$ python -q
>>> import numpy as np
>>> from numpy import linalg as LA
>>> np.set_printoptions(suppress=True, linewidth=100)
>>> def rd(a):
...     return np.round(a, 3) + 0
... 
>>> A = np.load("out17.npy")
>>> print(A)
[[0. 0. 0. 0. 1.]
 [0. 0. 0. 0. 0.]
 [0. 0. 0. 0. 4.]
 [0. 0. 0. 0. 3.]
 [1. 0. 4. 3. 0.]]
>>> rank = LA.matrix_rank(A)
>>> print(rank)
2
>>> ns = LA.svd(A)[2][rank:].T
>>> print(ns.shape)
(5, 3)
>>> print(LA.matrix_rank(A.T @ A), LA.matrix_rank(A @ A.T))
2 2
>>> print([int(LA.matrix_rank(A[:i])) for i in range(1, len(A) + 1)])
[1, 1, 1, 1, 2]
>>> print(np.allclose(A @ ns, 0))
True
>>> print(rd(LA.det(2 * A)), rd(LA.det(A)))
0.0 0.0
>>> print(np.kron(np.eye(2, dtype=int), A))
[[0. 0. 0. 0. 1. 0. 0. 0. 0. 0.]
 [0. 0. 0. 0. 0. 0. 0. 0. 0. 0.]
 [0. 0. 0. 0. 4. 0. 0. 0. 0. 0.]
 [0. 0. 0. 0. 3. 0. 0. 0. 0. 0.]
 [1. 0. 4. 3. 0. 0. 0. 0. 0. 0.]
 [0. 0. 0. 0. 0. 0. 0. 0. 0. 1.]
 [0. 0. 0. 0. 0. 0. 0. 0. 0. 0.]
 [0. 0. 0. 0. 0. 0. 0. 0. 0. 4.]
 [0. 0. 0. 0. 0. 0. 0. 0. 0. 3.]
 [0. 0. 0. 0. 0. 1. 0. 4. 3. 0.]]
>>> print(rd(LA.eigvals(A).sum().real))
0.0
>>> K = np.loadtxt("w.csv", delimiter=",")
>>> print(K)
[[ 1.4   -1.7    7.209  0.9  ]
 [-0.9    0.2   -4.738  0.2  ]
 [-0.5   -1.7   -2.381  0.3  ]
 [-0.4    0.1   -2.501 -2.1  ]
 [-0.6    0.4   -2.932 -1.1  ]
 [ 2.     0.6    9.672  0.   ]
 [ 0.6    0.6    3.28   0.9  ]
 [-1.1    1.4   -5.572  0.8  ]
 [-0.3   -1.2   -1.688  0.1  ]
 [ 0.6   -0.4    2.668 -1.4  ]]
>>> print(np.argsort(-LA.norm(K, axis=0).round(6), kind="stable")[:3])
[2 1 3]
>>> print(round(np.log10(LA.cond(K))))
2
>>> z = K[:, 2] > np.median(K[:, 2])
>>> u = K[z].mean(axis=0) - K[~z].mean(axis=0)
>>> print(z.astype(int))
[1 0 0 0 0 1 1 0 1 1]
>>> data = np.array([[1, -2, 4, -8], [1, -1, 1, -1], [1, 0, 0, 0]])
>>> x = np.array([0, 1, -2, 0])
>>> h = np.maximum(data @ x, 0)
>>> print(np.maximum(data @ x, 0) - np.maximum(-data @ x, 0))
[-10  -3   0]
>>> print(h)
[0 0 0]
>>> print(np.maximum(data @ (3 * x), 0))
[0 0 0]
>>> print(data * (h > 1e-9)[:, None])
[[0 0 0 0]
 [0 0 0 0]
 [0 0 0 0]]
>>> print(data.T @ h)
[0 0 0 0]
>>> rng = np.random.default_rng(24211)
>>> other = data + rng.integers(-2, 3, (3, 1)) @ rng.integers(-2, 3, (1, 4))
>>> print(other)
[[  2  -3   4 -10]
 [  3  -3   1  -5]
 [  0   1   0   2]]
>>> print(other - data)
[[ 1 -1  0 -2]
 [ 2 -2  0 -4]
 [-1  1  0  2]]
>>> print(rd(LA.svd(other - data, compute_uv=False)))
[6. 0. 0.]
>>> print(np.abs(other - data).sum(axis=1))
[4 8 4]
>>> print(LA.matrix_rank(other - data, tol=1e-8))
1
>>> other = data / LA.norm(data, axis=1, keepdims=True)
>>> gram = other @ other.T
>>> print(rd(LA.norm(other, axis=1)))
[1. 1. 1.]
>>> print(rd(gram[0]))
[1.    0.813 0.108]
>>> print((np.abs(gram) > 0.9).astype(int))
[[1 0 0]
 [0 1 0]
 [0 0 1]]
>>> print(rd(gram))
[[1.    0.813 0.108]
 [0.813 1.    0.5  ]
 [0.108 0.5   1.   ]]
>>> print(rd(np.degrees(np.arccos(np.clip(gram[0, 1], -1, 1)))))
35.562
>>> other = np.array([[2, 3], [1, 1]])
>>> cent = np.kron(other, data)
>>> print(rd(LA.norm(cent, 2)), rd(LA.norm(other, 2) * LA.norm(data, 2)))
36.19 36.19
>>> print(cent.shape)
(6, 8)
>>> X = np.loadtxt("arr.csv", delimiter=",")
>>> print(X)
[[ 5.076 -0.962 -6.962 -0.076  0.153  8.847]
 [ 6.004 -0.498 -6.498 -1.004  2.008  6.992]
 [ 5.647 -0.676 -6.676 -0.647  1.294  7.706]
 [ 6.454 -0.273 -6.273 -1.454  2.907  6.093]
 [ 6.351 -0.325 -6.325 -1.351  2.701  6.299]
 [ 6.273 -0.363 -6.363 -1.273  2.547  6.453]
 [ 3.602 -1.699 -7.699  1.398 -2.797 11.797]
 [ 2.602 -2.199 -8.199  2.398 -4.795 13.795]
 [ 4.768 -1.116 -7.116  0.232 -0.464  9.464]
 [ 9.572  1.286 -4.714 -4.572  9.144 -0.144]]
>>> print(rd(X @ LA.pinv(X) @ X))
[[ 5.076 -0.962 -6.962 -0.076  0.153  8.847]
 [ 6.004 -0.498 -6.498 -1.004  2.008  6.992]
 [ 5.647 -0.676 -6.676 -0.647  1.294  7.706]
 [ 6.454 -0.273 -6.273 -1.454  2.907  6.093]
 [ 6.351 -0.325 -6.325 -1.351  2.701  6.299]
 [ 6.273 -0.363 -6.363 -1.273  2.547  6.453]
 [ 3.602 -1.699 -7.699  1.398 -2.797 11.797]
 [ 2.602 -2.199 -8.199  2.398 -4.795 13.795]
 [ 4.768 -1.116 -7.116  0.232 -0.464  9.464]
 [ 9.572  1.286 -4.714 -4.572  9.144 -0.144]]
>>> print(np.unique(X.round(6), axis=0).shape)
(10, 6)
>>> M = np.load("layer18.npy")
>>> print(M)
[[-0.04  0.13 -0.12  0.04]
 [-0.52  1.69 -1.56  0.52]]
>>> left, sigma, vt = LA.svd(M)
>>> V = vt[:(sigma > 1e-8).sum()]
>>> x = M[0] + 2 * M[1] + rng.integers(2) * np.eye(4)[3]
>>> print(x)
[-1.08  3.51 -3.24  2.08]
>>> print(rd(LA.norm(x - V.T @ V @ x)))
0.977
>>> print(LA.matrix_rank(np.vstack([M, x])))
2
